% python3 -q
>>> import numpy as np
>>> np.set_printoptions(precision=1, suppress=True, linewidth=100, legacy="1.25")
>>> X = np.loadtxt("out14.csv", delimiter=",")
>>> print(X)
[[  0.5  -0.7  -0.5   0.4   1.7  -0.3  -0.7   0.9   0.    0.7  -0.3  -0.6  -0.2]
 [ -1.    0.    0.   -0.5  -0.8   0.4  -2.2   0.8  -1.5  -0.6  -2.1   0.7  -0.7]
 [ -0.7  -0.8  -0.7  -0.5   1.4  -0.6  -0.6   0.1   0.1   2.    0.3   1.3  -0.7]
 [  0.2   2.1   1.5  -0.4  -0.8   0.6   2.5   0.2   1.8  -0.7  -1.3   0.4   1. ]
 [  0.5  -1.    1.4   1.3   1.6   0.6   0.5  -0.9   0.2  -1.6   1.7   0.1  -1.4]
 [  1.7   0.8   0.2   0.   -0.1   0.7  -1.   -0.2   0.4   0.1  -0.1  -0.3  -0.2]
 [ -0.5  -0.8   0.3  -1.1   0.    0.1  -1.6  -0.3   1.    2.5   1.4   0.1  -0.3]
 [ -0.7   0.    0.8   1.6  -0.5  -0.1  -0.4   0.1  -0.2  -2.2   0.9  -1.1  -1.2]
 [  1.3  -0.5   1.2  -0.1   0.5  -0.9   2.1  -0.5   1.7  -1.    0.7  -0.5   0. ]
 [  0.3   1.4  -0.7  -1.   -0.4  -1.2  -0.3  -0.5   0.4  -0.5  -0.7  -1.3  -0.2]
 [ -0.2   2.2  -1.5   0.8   0.2   0.3   0.2   0.5   0.   -0.9   1.    1.9   0.2]
 [  0.9   1.4   0.1  -0.2  -1.3  -1.5   0.2  -0.2   1.3  -0.1   1.    0.7  -0.4]
 [ -1.5   0.3   1.    0.9   0.    0.5   1.6   0.   -1.6  -0.6   1.2  -0.8  -1.7]
 [ -0.7   0.6  -0.2   2.3   0.6   0.    1.7   2.   -1.5   2.2   0.    1.8  -1.2]
 [  0.4  -0.6   1.7   0.7   0.3   2.8   0.8  -2.   -0.7  -0.3   0.4   0.6  -2.1]
 [  0.1  -1.5   0.2  -1.   -1.2   1.5   2.1   0.6  -0.9   0.1  -0.6  -0.4   0.5]
 [  1.3  -0.2  -0.2   0.4   1.9  -0.5   0.5   0.6  -0.6   0.9  -2.3   0.9   1.5]
 [  0.4  -0.8   0.7  -0.5   0.2   0.7   1.2  -0.4  -0.1  -1.8  -1.1  -0.1   3.1]
 [ -0.7   0.5  -2.3  -1.2  -1.1  -0.4  -0.1  -0.1  -0.8  -0.3   1.4   1.   -0.1]
 [  1.3   3.    1.5  -0.8  -0.3   0.    1.2   1.2   0.3  -1.3   1.    1.4  -0.4]
 [ -1.    0.4   0.3  -1.1   1.1   2.   -0.3  -0.4   0.5   1.5   0.1   0.4   0.3]
 [  0.6  -0.9   0.   -0.5   0.   -0.4  -1.9   0.3   2.2   0.4  -0.9   0.3  -0.8]
 [ -0.5  -0.8   0.    0.2  -0.7   0.4  -0.2  -0.3  -0.3   0.5   0.9  -1.2  -0.1]
 [ -0.4  -0.8   0.4  -1.4   0.9   0.5   0.4   2.4  -1.4   0.4  -1.3  -0.9   1. ]
 [ -0.8  -0.1   1.   -1.    0.7   0.4  -0.8   0.6   0.5  -1.3  -0.4   2.2  -0.9]
 [  0.8   1.1   0.4   1.4  -1.4   1.3   0.4  -0.4  -0.7   1.4  -1.1  -0.9   0.6]
 [  1.1   2.   -0.3   0.2  -0.5  -0.7  -1.9   0.1  -1.5   1.7   0.1   0.8  -1. ]
 [  0.7  -1.2  -0.2   0.2  -0.2   0.1   0.3  -0.6   0.9   1.3  -0.8  -2.    0. ]
 [ -0.2   1.   -1.2   0.9   0.9   0.9  -0.1   0.7  -1.1  -0.5  -0.2  -0.5   0. ]
 [ -0.3   0.7   0.5  -0.6   0.2   1.2   0.5  -0.8  -0.9  -0.5   0.    0.4  -1. ]
 [  0.3   3.2  -0.9  -1.7   0.3   1.3  -0.1   0.2   0.3   0.8   0.5  -1.4  -0.4]
 [  0.8   1.    1.9  -0.6  -1.    0.4   0.4  -0.6  -0.5   0.    0.9  -0.2   1.4]
 [  0.1  -2.    0.9   1.   -0.7   1.1   0.4   1.4   2.9   0.3   2.1   0.    0.6]
 [  0.5  -0.1   1.3   0.8  -0.2   0.2  -0.1  -0.7  -0.9   1.3   0.6  -0.1   1.1]
 [ -2.    0.   -1.    2.1   0.8  -0.7   1.    1.8   0.5  -0.8   0.6   0.1  -0.4]
 [  0.5  -0.2  -0.4   1.9   1.5  -0.5   1.5  -0.5   0.8   1.1  -0.2  -1.1  -0.8]
 [  2.    0.   -1.4   0.   -0.3  -0.5  -1.   -0.9   0.2   0.6  -1.2  -0.9   1.6]
 [ -0.6   0.    0.7  -1.6  -0.4   1.7   0.7   1.    0.4   0.2  -0.5   1.4  -0.8]
 [  0.4  -1.    0.5  -0.1   0.8  -0.5   0.2   1.6  -0.1   1.8   0.    0.6   0.9]
 [ -2.6  -0.1  -0.5   1.2  -0.2   0.1   1.   -0.5   1.2   0.7   1.4  -1.5  -0.3]
 [ -4.5 -14.   -1.5  -9.   -2.   -6.    3.5   3.5  -4.5  -5.5   3.5   0.   -4. ]
 [ -1.   -0.9   1.   -0.7   2.1   0.4  -0.3  -0.1  -0.2   0.9   0.   -0.5  -0.4]]
>>> D = np.linalg.norm(X[:, None] - X[None], axis=-1)
>>> print(D[40].round(6).argsort(kind="stable")[:4])
[40 15 18 23]
>>> print(D[:5, :5])
[[0.  4.7 3.  6.2 4.6]
 [4.7 0.  5.1 6.7 6.6]
 [3.  5.1 0.  6.8 5.4]
 [6.2 6.7 6.8 0.  6.5]
 [4.6 6.6 5.4 6.5 0. ]]
>>> print((D + 1e9 * np.eye(42)).round(6).argmin(axis=1))
[38 24  6 19  7  9  2 12 11  5 28  9 29 34 29 37 38 15 10 11 41  5 33 38 37 33  5 22  0 37  9 33 22
 31 39 27  5 24  0 22 15  0]
>>> print(D.mean(axis=1).argmax())
40
>>> print(np.flatnonzero(D[40] < D.mean() / 2))
[40]
>>> print(np.unravel_index(D.round(6).argmax(), D.shape))
(25, 40)
